$ python3 -q
>>> import numpy as np
>>> np.set_printoptions(suppress=True, linewidth=100)
>>> E = np.load("dump.npy")
>>> E
array([[  0,   0,   9,  -8],
       [  0,   0,  -2,   9],
       [ 18, -16, -18,  16],
       [ -4,  18,   4, -18]])
>>> blk = np.stack([E, -2 * E, E[::-1]])
>>> blk.shape
(3, 4, 4)
>>> np.round(np.linalg.norm(blk, axis=(1, 2)), 2)
array([45.5 , 90.99, 45.5 ])
>>> np.round(np.linalg.det(blk), 2)
array([ 16900., 270400.,  16900.])
>>> def softmax(z):
...     e = np.exp(z - z.max(axis=-1, keepdims=True))
...     return e / e.sum(axis=-1, keepdims=True)
... 
>>> np.round(softmax(E[3] + -2), 2) + 0
array([0., 1., 0., 0.])
>>> np.round(softmax(E).sum(axis=1), 2)
array([1., 1., 1., 1.])
>>> np.round(softmax(E[3]), 2) + 0
array([0., 1., 0., 0.])
>>> att = E @ E.T / np.sqrt(4)
>>> softmax(att).round(6).argmax(axis=1)
array([3, 2, 2, 3])
>>> softmax(att)[3] @ E
array([ -4.,  18.,   4., -18.])
>>> Q = E.astype(float).copy()
>>> for j in range(4):
...     Q[:, j] -= Q[:, :j] @ (Q[:, :j].T @ Q[:, j])
...     Q[:, j] /= np.linalg.norm(Q[:, j])
... 
>>> np.round(Q.T @ Q, 2) + 0
array([[1., 0., 0., 0.],
       [0., 1., 0., 0.],
       [0., 0., 1., 0.],
       [0., 0., 0., 1.]])
>>> J = np.load("out4.npy")
>>> J
array([[-0.3 ,  2.42, -0.8 , -0.3 ],
       [ 1.7 ,  1.52, -0.5 ,  2.2 ],
       [-0.7 , -2.41,  0.8 ,  0.4 ],
       [ 0.6 ,  2.38, -0.8 ,  0.3 ],
       [ 0.9 , -0.01,  0.  ,  0.7 ],
       [ 1.  , -0.01,  0.  , -1.9 ],
       [-1.1 , -1.8 ,  0.6 , -2.2 ],
       [-0.2 , -2.4 ,  0.8 ,  1.6 ],
       [ 1.8 , -2.39,  0.8 , -0.1 ],
       [-1.6 ,  3.55, -1.2 ,  0.2 ]])
>>> Q, R = np.linalg.qr(J)
>>> R.round(2)
array([[ 3.56, -0.72,  0.25,  1.14],
       [ 0.  , -6.81,  2.28, -0.63],
       [ 0.  ,  0.  ,  0.02,  0.15],
       [ 0.  ,  0.  ,  0.  ,  3.88]])
>>> np.round(Q.T @ Q, 2) + 0
array([[1., 0., 0., 0.],
       [0., 1., 0., 0.],
       [0., 0., 1., 0.],
       [0., 0., 0., 1.]])
>>> round(abs(R[0, 0]), 2), round(float(np.linalg.norm(J[:, 0])), 2)
(np.float64(3.56), 3.56)
>>> Xc = (J - J.mean(axis=0)) / J.std(axis=0)
>>> np.argwhere(np.abs(Xc) > 2)
array([], shape=(0, 2), dtype=int64)
>>> np.round(Xc.std(axis=0), 2)
array([1., 1., 1., 1.])
>>> beta = np.linalg.lstsq(np.delete(Xc, 3, axis=1), Xc[:, 3])[0]
>>> beta.round(2)
array([0.26, 5.9 , 5.75])
>>> np.abs(beta).argmax()
np.int64(1)
>>> vec = np.array([-7, 6, -8, 4])
>>> target = J @ vec
>>> np.round(np.linalg.lstsq(J, target)[0], 2)
array([-7.,  6., -8.,  4.])
>>> np.round(np.linalg.solve(J.T @ J, J.T @ target), 2)
array([-7.,  6., -8.,  4.])
>>> rng = np.random.default_rng(55539)
>>> target = target + 0.02 * rng.normal(size=10)
>>> target.round(2)
array([ 21.78,   9.97, -14.37,  17.68,  -3.56, -14.65, -16.72, -12.99, -33.73,  42.93])
>>> beta, *_ = np.linalg.lstsq(J, target)
>>> [round(float(np.linalg.norm(np.linalg.solve(J.T @ J + lam * np.eye(4), J.T @ target))), 2) for lam in (0, 1, 10, 100)]
[14.49, 10.98, 8.35, 3.16]
>>> round(np.linalg.norm(target - J @ beta), 2)
np.float64(0.05)
>>> beta.round(2)
array([ -7.  ,   5.01, -10.94,   4.  ])
>>> np.round(J.T @ (target - J @ beta), 2) + 0
array([0., 0., 0., 0.])
>>> beta.round()
array([ -7.,   5., -11.,   4.])
>>> vec = np.array([0, 3, 1, 1])
>>> a = np.maximum(E @ vec, 0)
>>> np.maximum(E @ (3 * vec), 0)
array([  3,  21,   0, 120])
>>> np.round(np.tanh(E @ vec), 2)
array([ 0.76,  1.  , -1.  ,  1.  ])
>>> a
array([ 1,  7,  0, 40])
>>> np.maximum(E @ vec, 0) - np.maximum(-E @ vec, 0)
array([  1,   7, -50,  40])
>>> E.T @ a
array([-160,  720,  155, -665])
>>> out = np.c_[J[:, :1] @ np.array([[1]]), np.array([2, 0, -2, 3, 3, 2, 0, -1, 0, 2])]
>>> out
array([[-0.3,  2. ],
       [ 1.7,  0. ],
       [-0.7, -2. ],
       [ 0.6,  3. ],
       [ 0.9,  3. ],
       [ 1. ,  2. ],
       [-1.1,  0. ],
       [-0.2, -1. ],
       [ 1.8,  0. ],
       [-1.6,  2. ]])
>>> np.round(np.linalg.norm(np.linalg.qr(J)[0].T @ out, axis=0) ** 2 / ((out ** 2).sum(axis=0) + 1e-12), 2)
array([1.  , 0.71])
>>> np.linalg.matrix_rank(out)
np.int64(2)
>>> mat = np.loadtxt("data.csv", delimiter=",")
>>> mat
array([[-1.,  0.,  2.],
       [ 3., -3., -6.],
       [ 2., -1., -4.]])
>>> proj = np.triu(np.array([[-3, -5, 4], [2, -3, 5], [2, 5, -5]]), 1) + np.eye(3)
>>> out = proj @ mat @ np.linalg.inv(proj)
>>> round(np.linalg.det(out), 2)
np.float64(-0.0)
>>> out
array([[  -8.,  -29.,  193.],
       [  13.,   57., -363.],
       [   2.,    9.,  -57.]])
>>> C2 = out.T @ out
>>> np.round(np.linalg.eigvalsh(C2)[::-1], 2) + 0
array([176672.74,      2.26,      0.  ])
>>> np.trace(C2), (out ** 2).sum()
(np.float64(176675.0), np.float64(176675.0))
>>> np.linalg.matrix_rank(C2)
np.int64(2)
>>> rank = np.linalg.matrix_rank(mat)
>>> rank
np.int64(2)
>>> null = np.linalg.svd(mat)[2][rank:].T
>>> np.linalg.matrix_rank(mat.T @ mat), np.linalg.matrix_rank(mat @ mat.T)
(np.int64(2), np.int64(2))
>>> np.round(null[:, 0] / null[np.abs(null[:, 0]).round(6).argmax(), 0], 2) + 0
array([1. , 0. , 0.5])
>>> [int(np.linalg.matrix_rank(np.delete(mat, i, axis=0))) for i in range(3)]
[2, 2, 2]
>>> np.round(null @ null.T, 2) + 0
array([[0.8, 0. , 0.4],
       [0. , 0. , 0. ],
       [0.4, 0. , 0.2]])
